>>> import numpy as np
>>> np.set_printoptions(precision=1, suppress=True, linewidth=120, sign=" ")
>>> A = np.diag(np.array([1, 2, 1, 3]))
>>> A
array([[ 1,  0,  0,  0],
       [ 0,  2,  0,  0],
       [ 0,  0,  1,  0],
       [ 0,  0,  0,  3]])
>>> # symmetric, so the eigenvalues are real
>>> (A != 0).astype(int)
array([[ 1,  0,  0,  0],
       [ 0,  1,  0,  0],
       [ 0,  0,  1,  0],
       [ 0,  0,  0,  1]])
>>> np.flatnonzero(np.linalg.matrix_power((A != 0) + (A.T != 0) + np.eye(4), 4)[3])
array([ 3])
>>> vals, evecs = np.linalg.eigh(A)
>>> evecs.T @ A @ evecs
array([[ 1.,  0.,  0.,  0.],
       [ 0.,  1.,  0.,  0.],
       [ 0.,  0.,  2.,  0.],
       [ 0.,  0.,  0.,  3.]])
>>> np.abs(evecs[:, -1])
array([ 0.,  0.,  0.,  1.])
>>> vals.sum(), np.trace(A)
(np.float64(7.0), np.int64(7))
>>> (vals > 1e-8).sum(), (vals < -1e-8).sum()
(np.int64(4), np.int64(0))
>>> vals, evecs = np.linalg.eig(A)
>>> np.sort(np.linalg.eigvals(A @ A))
array([ 1.,  1.,  4.,  9.])
>>> vals
array([ 1.,  2.,  1.,  3.])
>>> np.round(np.linalg.det(2 * A), 1), round(float(np.linalg.det(A)), 1)
(np.float64(96.0), 6.0)
>>> np.einsum("ii->", A)
np.int64(7)
>>> np.linalg.eigvals(A)
array([ 1.,  2.,  1.,  3.])
>>> np.einsum("ij,ji->", A, A)
np.int64(15)
>>> round(float(np.linalg.det(A.T)), 1)
6.0
>>> (A - A.T) / 2
array([[ 0.,  0.,  0.,  0.],
       [ 0.,  0.,  0.,  0.],
       [ 0.,  0.,  0.,  0.],
       [ 0.,  0.,  0.,  0.]])
>>> np.round(np.abs(np.linalg.eigvals(A)).max(), 1)
np.float64(3.0)
>>> np.sort(np.abs(np.linalg.eigvals(A)))
array([ 1.,  1.,  2.,  3.])
>>> np.allclose(A @ A.T, A.T @ A)
True
>>> assert A == A.T
Traceback (most recent call last):
  File "<python-input-24>", line 1, in <module>
    assert A == A.T
           ^^^^^^^^
ValueError: The truth value of an array with more than one element is ambiguous. Use a.any() or a.all()
>>> np.round(np.linalg.det(A), 1)
np.float64(6.0)
>>> A @ A
array([[ 1,  0,  0,  0],
       [ 0,  4,  0,  0],
       [ 0,  0,  1,  0],
       [ 0,  0,  0,  9]])
>>> np.linalg.matrix_power(A, 2)
array([[ 1,  0,  0,  0],
       [ 0,  4,  0,  0],
       [ 0,  0,  1,  0],
       [ 0,  0,  0,  9]])
>>> np.trace(A)
np.int64(7)
>>> (A + A.T) / 2
array([[ 1.,  0.,  0.,  0.],
       [ 0.,  2.,  0.,  0.],
       [ 0.,  0.,  1.,  0.],
       [ 0.,  0.,  0.,  3.]])
>>> K = np.load("test5.npy")
>>> K
array([[ 1.5, -1.1,  1. ,  3.5],
       [ 0.7, -0.6,  1.2,  2. ],
       [ 2.4, -1.8,  2.4,  3.8],
       [-0.4,  0.2,  0.1,  0.2],
       [ 1.7, -1.4,  2.4,  4.1],
       [ 2.2, -1.2,  2.4,  3.9],
       [ 0.6, -0.9,  0.3,  1.5],
       [ 2.1, -1.1,  1.5,  4.4],
       [ 1. , -0.8,  0.8,  1.6],
       [ 0.5, -0.2,  1. ,  1.1],
       [ 1.8, -1.4,  2. ,  4.1],
       [ 1.4, -1. ,  1.2,  3.4],
       [ 1. , -1.5,  1.9,  3.5]])
>>> r0, g = K[3], K[9]
>>> round(float(r0 @ r0), 1)
0.3
>>> np.round(r0 @ g, 1)
np.float64(0.1)
>>> p = (r0 @ g) / (r0 @ r0) * r0
>>> p.round(1) + 0
array([-0.1,  0.1,  0. ,  0.1])
>>> g - p
array([ 0.6, -0.3,  1. ,  1.1])
>>> def softmax(z):
...     e = np.exp(z - z.max(axis=-1, keepdims=True))
...     return e / e.sum(axis=-1, keepdims=True)
... 
>>> np.round(softmax(K[12] + -2), 1) + 0
array([ 0.1,  0. ,  0.2,  0.8])
>>> softmax(K).sum(axis=1)
array([ 1.,  1.,  1.,  1.,  1.,  1.,  1.,  1.,  1.,  1.,  1.,  1.,  1.])
>>> np.round(softmax(K[12]), 1) + 0
array([ 0.1,  0. ,  0.2,  0.8])
>>> np.round(softmax(10 * K[12]), 1) + 0
array([ 0.,  0.,  0.,  1.])
>>> scores = K @ K.T / np.sqrt(4)
>>> softmax(scores).round(6).argmax(axis=1)
array([ 7,  2,  2,  3,  2,  2,  2,  7,  2,  2,  2,  2,  2])
>>> vec = np.array([-2, -5, 3, -1])
>>> y = K @ vec
>>> np.linalg.solve(K.T @ K, K.T @ y)
array([-2., -5.,  3., -1.])
>>> np.linalg.lstsq(K, y)[0]
array([-2., -5.,  3., -1.])
>>> np.round(np.linalg.pinv(K) @ K, 1) + 0
array([[ 1.,  0.,  0.,  0.],
       [ 0.,  1.,  0.,  0.],
       [ 0.,  0.,  1.,  0.],
       [ 0.,  0.,  0.,  1.]])
>>> rng = np.random.default_rng(46573)
>>> y = y + 0.1 * rng.normal(size=13)
>>> y
array([ 1.7,  3.4,  7.6,  0.1,  7.1,  4.6,  2.5,  1.2,  2.8,  2. ,  5.2,  2.2,  7.7])
>>> c, *_ = np.linalg.lstsq(K, y)
>>> np.round(np.linalg.norm(y - K @ c), 1)
np.float64(0.2)
>>> np.round(K.T @ (y - K @ c), 1) + 0
array([ 0.,  0.,  0.,  0.])
>>> c
array([-2. , -4.9,  3.1, -1. ])
>>> c.round()
array([-2., -5.,  3., -1.])
